$ python3 -q
>>> import numpy as np
>>> np.set_printoptions(suppress=True, linewidth=140)
>>> feats = np.loadtxt("block6.csv", delimiter=",")
>>> feats.round(1)
array([[ 8.6, -1.3,  3.3],
       [ 2.8, -4.8, -5.1],
       [-1.8, -2.8, -3.6],
       [ 3.8,  5.8, -5.6]])
>>> def softmax(z):
...     e = np.exp(z - z.max(axis=-1, keepdims=True))
...     return e / e.sum(axis=-1, keepdims=True)
... 
>>> np.round(softmax(feats[2] + -2), 1)
array([0.6, 0.3, 0.1])
>>> np.round(softmax(feats[2]), 1)
array([0.6, 0.3, 0.1])
>>> att = feats @ feats.T / np.sqrt(3)
>>> np.round(softmax(att), 1) + 0
array([[1. , 0. , 0. , 0. ],
       [0. , 1. , 0. , 0. ],
       [0. , 0.8, 0.2, 0. ],
       [0. , 0. , 0. , 1. ]])
>>> softmax(att).round(6).argmax(axis=1)
array([0, 1, 1, 3])
>>> np.round(softmax(att)[2] @ feats, 1)
array([ 2. , -4.4, -4.9])
>>> q, _ = np.linalg.qr(np.array([[-0.4, 1.6, -0.7, 0.3, -1.0],
...     [1.1, -0.1, 0.4, -0.3, -0.4],
...     [-0.8, 0.8, -0.9, -1.3, -1.4],
...     [0.1, -2.2, 1.2, -0.2, -0.4],
...     [-1.2, 0.1, 0.4, 2.0, 0.4]]))
>>> M = -2 * q
>>> M.round(1) + 0
array([[ 0.4,  1. , -0.5,  0.6,  1.4],
       [-1.2,  0.3, -0.8,  1.2, -0.7],
       [ 0.9,  0.3,  1.1,  1.2, -0.6],
       [-0.1, -1.6,  0. ,  0.9,  0.8],
       [ 1.3, -0.4, -1.3,  0.1, -0.6]])
>>> np.round(softmax(10 * M[4]), 1) + 0
array([1., 0., 0., 0., 0.])
>>> print(np.round(softmax(M[4] + -2), 1) + 0)
[0.6 0.1 0.  0.2 0.1]
>>> print(np.round(softmax(M).sum(axis=1), 1))
[1. 1. 1. 1. 1.]
>>> np.round(softmax(M[4]), 1) + 0
array([0.6, 0.1, 0. , 0.2, 0.1])
>>> att = M @ M.T / np.sqrt(5)
>>> print(softmax(att).round(6).argmax(axis=1))
[0 1 2 3 4]
>>> np.round(softmax(att)[4] @ M, 1)
array([ 0.8, -0.2, -0.8,  0.5, -0.3])
>>> np.round(softmax(att), 1)
array([[0.6, 0.1, 0.1, 0.1, 0.1],
       [0.1, 0.6, 0.1, 0.1, 0.1],
       [0.1, 0.1, 0.6, 0.1, 0.1],
       [0.1, 0.1, 0.1, 0.6, 0.1],
       [0.1, 0.1, 0.1, 0.1, 0.6]])
>>> print(np.round(M @ M, 1) + 0)
[[ 0.3 -0.9 -3.5  1.6 -0.2]
 [-2.6 -3.   0.4 -0.4  0. ]
 [ 0.1 -0.4  1.5  3.3  1.7]
 [ 2.8 -2.3  0.3 -1.1  1.1]
 [-1.   0.9 -1.  -1.2  3.4]]
>>> round(np.linalg.det(M), 1)
np.float64(-32.0)
>>> np.round(np.abs(np.linalg.eigvals(M)).max(), 1)
np.float64(2.0)
>>> np.round((M + M.T) / 2, 1)
array([[ 0.4, -0.1,  0.2,  0.3,  1.4],
       [-0.1,  0.3, -0.3, -0.2, -0.5],
       [ 0.2, -0.3,  1.1,  0.6, -1. ],
       [ 0.3, -0.2,  0.6,  0.9,  0.5],
       [ 1.4, -0.5, -1. ,  0.5, -0.6]])
>>> np.round(np.sort(np.abs(np.linalg.eigvals(M))), 1)
array([2., 2., 2., 2., 2.])
>>> np.round((M - M.T) / 2, 1)
array([[ 0. ,  1.1, -0.7,  0.4,  0.1],
       [-1.1,  0. , -0.6,  1.4, -0.2],
       [ 0.7,  0.6,  0. ,  0.6,  0.4],
       [-0.4, -1.4, -0.6,  0. ,  0.4],
       [-0.1,  0.2, -0.4, -0.4,  0. ]])
>>> f = np.array([0, 5, 4, 4, 4])
>>> B = M + np.outer(f, np.eye(5)[0])
>>> B.round(1) + 0
array([[ 0.4,  1. , -0.5,  0.6,  1.4],
       [ 3.8,  0.3, -0.8,  1.2, -0.7],
       [ 4.9,  0.3,  1.1,  1.2, -0.6],
       [ 3.9, -1.6,  0. ,  0.9,  0.8],
       [ 5.3, -0.4, -1.3,  0.1, -0.6]])
>>> B = np.array([[3, 1, 1], [3, 1, 0]])
>>> Z = np.kron(B, M)
>>> print(Z.round(1) + 0)
[[ 1.3  3.1 -1.5  1.9  4.3  0.4  1.  -0.5  0.6  1.4  0.4  1.  -0.5  0.6  1.4]
 [-3.5  1.  -2.4  3.5 -2.1 -1.2  0.3 -0.8  1.2 -0.7 -1.2  0.3 -0.8  1.2 -0.7]
 [ 2.6  0.9  3.4  3.6 -1.9  0.9  0.3  1.1  1.2 -0.6  0.9  0.3  1.1  1.2 -0.6]
 [-0.3 -4.8  0.1  2.6  2.5 -0.1 -1.6  0.   0.9  0.8 -0.1 -1.6  0.   0.9  0.8]
 [ 3.9 -1.1 -4.   0.3 -1.9  1.3 -0.4 -1.3  0.1 -0.6  1.3 -0.4 -1.3  0.1 -0.6]
 [ 1.3  3.1 -1.5  1.9  4.3  0.4  1.  -0.5  0.6  1.4  0.   0.   0.   0.   0. ]
 [-3.5  1.  -2.4  3.5 -2.1 -1.2  0.3 -0.8  1.2 -0.7  0.   0.   0.   0.   0. ]
 [ 2.6  0.9  3.4  3.6 -1.9  0.9  0.3  1.1  1.2 -0.6  0.   0.   0.   0.   0. ]
 [-0.3 -4.8  0.1  2.6  2.5 -0.1 -1.6  0.   0.9  0.8  0.   0.   0.   0.   0. ]
 [ 3.9 -1.1 -4.   0.3 -1.9  1.3 -0.4 -1.3  0.1 -0.6  0.   0.   0.   0.   0. ]]
>>> round(np.linalg.norm(Z, 2), 1), round(np.linalg.norm(B, 2) * np.linalg.norm(M, 2), 1)
(np.float64(9.1), np.float64(9.1))
>>> np.linalg.matrix_rank(Z)
np.int64(10)
>>> W0 = np.load("mat.npy")
>>> W0
array([[2., 1., 3.],
       [0., 1., 2.],
       [0., 0., 0.]])
>>> np.round(np.linalg.eigvals(W0).sum().real, 1)
np.float64(3.0)
>>> np.kron(np.eye(2, dtype=int), W0)
array([[2., 1., 3., 0., 0., 0.],
       [0., 1., 2., 0., 0., 0.],
       [0., 0., 0., 0., 0., 0.],
       [0., 0., 0., 2., 1., 3.],
       [0., 0., 0., 0., 1., 2.],
       [0., 0., 0., 0., 0., 0.]])
>>> np.poly(W0)
array([ 1., -3.,  2.,  0.])
